% python3 -q
>>> import numpy as np
>>> np.set_printoptions(precision=2, suppress=True, linewidth=160, floatmode="fixed")
>>> Q, _ = np.linalg.qr(np.array([[0.0, 0.3, 0.9, 0.0],
...     [0.2, -1.0, 1.7, 0.0],
...     [0.6, 0.8, -0.4, 0.9],
...     [0.4, -0.4, -0.1, 0.1]]))
>>> M = 5 * Q
>>> M
array([[ 0.00,  1.10,  3.91,  2.92],
       [-1.34, -3.82,  2.37, -1.73],
       [-4.01,  2.46,  0.52, -1.62],
       [-2.67, -1.78, -1.96,  3.29]])
>>> M.sum(axis=1)
array([ 7.93, -4.52, -2.65, -3.12])
>>> np.diff(M, axis=0)
array([[-1.34, -4.92, -1.53, -4.66],
       [-2.67,  6.28, -1.85,  0.12],
       [ 1.34, -4.24, -2.48,  4.91]])
>>> M.shape
(4, 4)
>>> proj = np.triu(np.array([[0, 2, 2, 3], [1, 0, 3, 2], [0, 3, 3, 1], [2, 3, 3, 3]]), 1) + np.eye(4)
>>> Y = proj @ M @ np.linalg.inv(proj)
>>> np.round(np.poly(Y), 2) + 0
array([   1.00,    0.01,    0.00,   -0.21, -625.00])
>>> np.linalg.matrix_rank(Y)
np.int64(4)
>>> np.round(np.linalg.det(Y), 2)
np.float64(-625.0)
>>> rng = np.random.default_rng(8544)
>>> idx = rng.permutation(4)
>>> idx
array([3, 0, 1, 2])
>>> Y = M[idx][:, idx]
>>> round(float(np.linalg.det(Y)), 2), np.round(np.linalg.det(M[idx]), 2)
(-625.0, np.float64(625.0))
>>> round(np.trace(Y), 2)
np.float64(-0.01)
>>> np.allclose(Y, M)
False
>>> np.diag(Y)
array([ 3.29,  0.00, -3.82,  0.52])
>>> round(np.einsum("ij,ji->", M, M), 2)
np.float64(0.0)
>>> np.round(np.linalg.det(M[::-1]), 2)
np.float64(-625.0)
>>> np.linalg.eigvals(M)
array([-0.00+5.00j, -0.00-5.00j,  5.00+0.00j, -5.00+0.00j])
>>> round(float(np.linalg.det(2 * M)), 2), round(float(np.linalg.det(M)), 2)
(-10000.0, -625.0)
>>> np.round(np.linalg.det(M.T), 2)
np.float64(-625.0)
>>> np.linalg.norm(M, axis=1).argmax()
np.int64(1)
>>> round(np.linalg.norm(M, "nuc"), 2)
np.float64(20.0)
>>> np.round(np.linalg.norm(M) ** 2 / np.linalg.norm(M, 2) ** 2, 2)
np.float64(4.0)
>>> m1 = np.load("dump.npy")
>>> m1
array([[-5.00, -3.00,  0.00,  0.00],
       [-3.00,  3.00, -3.00,  0.00],
       [ 0.00, -3.00,  0.00, -3.00],
       [ 0.00,  0.00, -3.00,  7.00]])
>>> np.poly(m1)
array([  1.00,  -5.00, -56.00, 168.00, 531.00])
>>> np.linalg.eigvals(m1)
array([-6.19, -2.09,  4.89,  8.39])
>>> np.kron(np.eye(2, dtype=int), m1)
array([[-5.00, -3.00,  0.00,  0.00, -0.00, -0.00,  0.00,  0.00],
       [-3.00,  3.00, -3.00,  0.00, -0.00,  0.00, -0.00,  0.00],
       [ 0.00, -3.00,  0.00, -3.00,  0.00, -0.00,  0.00, -0.00],
       [ 0.00,  0.00, -3.00,  7.00,  0.00,  0.00, -0.00,  0.00],
       [-0.00, -0.00,  0.00,  0.00, -5.00, -3.00,  0.00,  0.00],
       [-0.00,  0.00, -0.00,  0.00, -3.00,  3.00, -3.00,  0.00],
       [ 0.00, -0.00,  0.00, -0.00,  0.00, -3.00,  0.00, -3.00],
       [ 0.00,  0.00, -0.00,  0.00,  0.00,  0.00, -3.00,  7.00]])
>>> np.round(np.linalg.det(m1.T), 2)
np.float64(531.0)
>>> np.einsum("ii->", m1)
np.float64(5.0)
>>> np.einsum("ij,ji->", m1, m1)
np.float64(137.0)
>>> np.round(np.linalg.eigvals(m1).sum().real, 2)
np.float64(5.0)
>>> proj = np.triu(np.array([[7, 5, -8, -5], [-2, 9, 6, 6], [-8, -9, 3, -6], [-5, -5, 6, -8]]), 1) + np.eye(4)
>>> Y = proj @ m1 @ np.linalg.inv(proj)
>>> np.trace(Y), np.trace(m1)
(np.float64(5.0), np.float64(5.0))
>>> Y
array([[  -20.00,   136.00,  -976.00, -6783.00],
       [   -3.00,     0.00,   -45.00,  -261.00],
       [    0.00,    -3.00,    36.00,   189.00],
       [    0.00,     0.00,    -3.00,   -11.00]])
>>> np.poly(Y)
array([  1.00,  -5.00, -56.00, 168.00, 531.00])
>>> np.linalg.matrix_rank(Y, rtol=0.1)
np.int64(1)
>>> round(float(np.linalg.norm(Y, 2) / np.linalg.norm(Y)), 2)
1.0
>>> np.linalg.cond(Y) > 100
np.True_
>>> [round(float(x), 2) for x in np.linalg.svd(Y, compute_uv=False)[:3]]
[6862.05, 12.28, 3.82]
>>> Uu, s, VT = np.linalg.svd(m1, full_matrices=False)
>>> (s > 1e-8).sum()
np.int64(4)
>>> s
array([8.39, 6.19, 4.89, 2.09])
>>> vals, evecs = np.linalg.eigh(m1)
>>> vec = np.array([1, 0, 2, 0])
>>> evecs * np.abs(vals) @ evecs.T
array([[ 5.69,  0.66,  1.08,  0.13],
       [ 0.66,  5.02, -1.01,  0.57],
       [ 1.08, -1.01,  3.49, -1.90],
       [ 0.13,  0.57, -1.90,  7.35]])
>>> np.linalg.eigvalsh(m1[1:, 1:])
array([-2.56,  4.21,  8.35])
>>> evecs * np.maximum(vals, 0) @ evecs.T
array([[ 0.35, -1.17,  0.54,  0.06],
       [-1.17,  4.01, -2.01,  0.28],
       [ 0.54, -2.01,  1.75, -2.45],
       [ 0.06,  0.28, -2.45,  7.18]])
>>> np.abs(m1).sum(axis=1).max(), round(float(np.abs(vals).max()), 2)
(np.float64(10.0), 8.39)
>>> vec @ m1 @ vec / (vec @ vec), round(vals[0], 2), round(vals[-1], 2)
(np.float64(-1.0), np.float64(-6.19), np.float64(8.39))
>>> K = np.array([[0.7, -0.1, 2.7, 0.1],
...     [-0.3, -1.4, -1.2, 0.4],
...     [-1.8, -1.3, 0.2, 0.0],
...     [-0.7, 2.0, -1.1, -1.5]])
>>> K[:, 3] *= 20
>>> K
array([[  0.70,  -0.10,   2.70,   2.00],
       [ -0.30,  -1.40,  -1.20,   8.00],
       [ -1.80,  -1.30,   0.20,   0.00],
       [ -0.70,   2.00,  -1.10, -30.00]])
>>> np.linalg.norm(M, axis=0)
array([5.00, 5.00, 5.00, 5.00])
>>> np.round(M @ M.T, 2) + 0
array([[25.00,  0.00,  0.00,  0.00],
       [ 0.00, 25.00,  0.00,  0.00],
       [ 0.00,  0.00, 25.00,  0.00],
       [ 0.00,  0.00,  0.00, 25.00]])
>>> np.linalg.pinv(M)
array([[ 0.00, -0.05, -0.16, -0.11],
       [ 0.04, -0.15,  0.10, -0.07],
       [ 0.16,  0.09,  0.02, -0.08],
       [ 0.12, -0.07, -0.06,  0.13]])
>>> np.round(M.T @ M, 2) + 0
array([[25.00,  0.00,  0.00,  0.00],
       [ 0.00, 25.00,  0.00,  0.00],
       [ 0.00,  0.00, 25.00,  0.00],
       [ 0.00,  0.00,  0.00, 25.00]])
>>> (K + K.T) / 2
array([[  0.70,  -0.20,   0.45,   0.65],
       [ -0.20,  -1.40,  -1.25,   5.00],
       [  0.45,  -1.25,   0.20,  -0.55],
       [  0.65,   5.00,  -0.55, -30.00]])
>>> (K - K.T) / 2
array([[ 0.00,  0.10,  2.25,  1.35],
       [-0.10,  0.00,  0.05,  3.00],
       [-2.25, -0.05,  0.00,  0.55],
       [-1.35, -3.00, -0.55,  0.00]])
>>> np.allclose(K, K.T)
False
>>> f = np.array([3, -6, 0, -5])
>>> Y = K + np.outer(f, np.eye(4)[3])
>>> np.linalg.matrix_rank(Y - K)
np.int64(1)
>>> np.linalg.matrix_rank(np.linalg.inv(Y) - np.linalg.inv(K), tol=1e-8)
np.int64(1)
>>> f = np.array([1, 0])
>>> np.convolve(K[3], f)
array([ -0.70,   2.00,  -1.10, -30.00,   0.00])
>>> np.polyval(f, K[3])
array([ -0.70,   2.00,  -1.10, -30.00])
>>> Y = np.linalg.inv(K)
>>> np.round(np.linalg.slogdet(K)[0], 2)
np.float64(1.0)
>>> np.round(np.linalg.inv(Y), 2) + 0
array([[  0.70,  -0.10,   2.70,   2.00],
       [ -0.30,  -1.40,  -1.20,   8.00],
       [ -1.80,  -1.30,   0.20,   0.00],
       [ -0.70,   2.00,  -1.10, -30.00]])
>>> np.round(np.linalg.det(K) * np.linalg.det(Y), 2)
np.float64(1.0)
>>> Y
array([[ 0.57,  0.92, -0.60,  0.28],
       [-0.75, -1.30,  0.08, -0.40],
       [ 0.25, -0.21,  0.15, -0.04],
       [-0.07, -0.10,  0.01, -0.06]])
>>> A = np.load("sample7.npy")
>>> A
array([[ 8,  8,  8,  4],
       [ 8, 10, 10,  6],
       [ 8, 10, 10,  6],
       [ 4,  6,  6, 13]])
>>> np.round(np.linalg.det(K[::-1]), 2)
np.float64(111.74)
>>> np.linalg.eigvals(K)
array([-30.49+0.00j,   0.53+1.77j,   0.53-1.77j,  -1.07+0.00j])
>>> np.einsum("ii->", K)
np.float64(-30.5)
>>> blk = np.stack([A, 2 * A, A[::-1]])
>>> np.linalg.norm(blk, axis=(1, 2))
array([32.63, 65.27, 32.63])
>>> np.linalg.matrix_rank(blk.reshape(3, -1))
np.int64(2)
>>> J = np.load("run18.npy")
>>> J
array([[ -2.27, -16.83,  -5.22],
       [ 15.60,   0.78, -11.15],
       [ 11.26,  -7.17,  11.15]])
>>> idx = rng.permutation(4)
>>> idx
array([1, 0, 2, 3])
>>> Y = K[idx][:, idx]
>>> round(np.linalg.det(Y), 2), round(float(np.linalg.det(K[idx])), 2)
(np.float64(111.74), -111.74)
>>> np.diag(Y)
array([ -1.40,   0.70,   0.20, -30.00])
>>> np.sort(np.abs(np.linalg.eigvals(Y)))
array([ 1.07,  1.85,  1.85, 30.49])
>>> round(np.trace(J), 2)
np.float64(9.66)
>>> np.round(np.abs(np.linalg.eigvals(J)).max(), 2)
np.float64(18.58)
>>> np.allclose(J @ J.T, J.T @ J)
False
>>> (J - J.T) / 2
array([[  0.00, -16.21,  -8.24],
       [ 16.21,   0.00,  -1.99],
       [  8.24,   1.99,   0.00]])
>>> np.round(np.linalg.det(J), 2)
np.float64(5832.0)
>>> J @ J
array([[-316.13,   62.59,  141.22],
       [-148.81, -181.90, -214.46],
       [ -11.86, -275.09,  145.55]])
